In [1]: import numpy as np

In [2]: np.set_printoptions(precision=1, suppress=True, linewidth=160, legacy="1.25")

In [3]: M = np.loadtxt("m.csv", delimiter=",")

In [4]: M
Out[4]: 
array([[-0.9, -0.4,  0.1],
       [-1.3,  0. , -0.4],
       [-0.7, -0.1,  0.3],
       [-0.7,  0.6,  0.1],
       [-0.4,  0.2,  0.1],
       [ 0.6, -0.7, -0.2],
       [ 2.9,  0.2, -0.1],
       [-0.2,  0.2,  0.1],
       [ 0.6, -0.1, -0.1],
       [ 0.2,  0.2,  0.1],
       [ 0.6,  0.3, -0.3],
       [-1.7, -0.1, -0.8],
       [ 0.1, -0.4, -0.3],
       [ 0.1, -0.1,  0.2],
       [-0.4,  0.2, -0.2],
       [-0.5,  0.3, -0.2],
       [ 0. ,  0.1, -0.1],
       [ 0.4,  0.4,  0.1]])

In [5]: Xs = (M - M.mean(axis=0)) / M.std(axis=0)

In [6]: np.argwhere(np.abs(Xs) > 2)
Out[6]: 
array([[ 5,  1],
       [ 6,  0],
       [11,  2]])

In [7]: Xs.std(axis=0)
Out[7]: array([1., 1., 1.])

In [8]: coef = np.linalg.lstsq(np.delete(Xs, 2, axis=1), Xs[:, 2])[0]

In [9]: np.abs(coef).argmax()
Out[9]: 0

In [10]: coef
Out[10]: array([0.2, 0.2])

In [11]: gram = np.cov(M, rowvar=False)

In [12]: np.median(M, axis=0)
Out[12]: array([-0.1,  0.2, -0.1])

In [13]: np.polyfit(M[:, 0], M[:, 2], 1)
Out[13]: array([ 0.1, -0.1])

In [14]: np.linalg.eigvalsh(gram)[::-1]
Out[14]: array([1. , 0.1, 0.1])

In [15]: round(float(np.corrcoef(M[:, 0], M[:, 2])[0, 1]), 1)
Out[15]: 0.2

In [16]: np.argwhere(np.triu(np.abs(np.corrcoef(M.T)) > 0.8, 1))
Out[16]: array([], shape=(0, 2), dtype=int64)

In [17]: np.corrcoef(M.T)
Out[17]: 
array([[1. , 0.1, 0.2],
       [0.1, 1. , 0.2],
       [0.2, 0.2, 1. ]])

In [18]: gram.round(1) + 0
Out[18]: 
array([[1. , 0. , 0.1],
       [0. , 0.1, 0. ],
       [0.1, 0. , 0.1]])

In [19]: np.argsort(-M.std(axis=0).round(6), kind="stable")
Out[19]: array([0, 1, 2])

In [20]: J = np.load("sample17.npy")

In [21]: J
Out[21]: 
array([[ 3., -4.,  3.],
       [ 2., -6.,  6.],
       [ 2., -4.,  4.]])

In [22]: np.round(np.linalg.eigvals(J).sum().real, 1)
Out[22]: 1.0

In [23]: np.einsum("ij,ji->", J, J)
Out[23]: 9.0

In [24]: np.poly(J)
Out[24]: array([ 1., -1., -4.,  4.])

In [25]: np.einsum("ii->", J)
Out[25]: 1.0
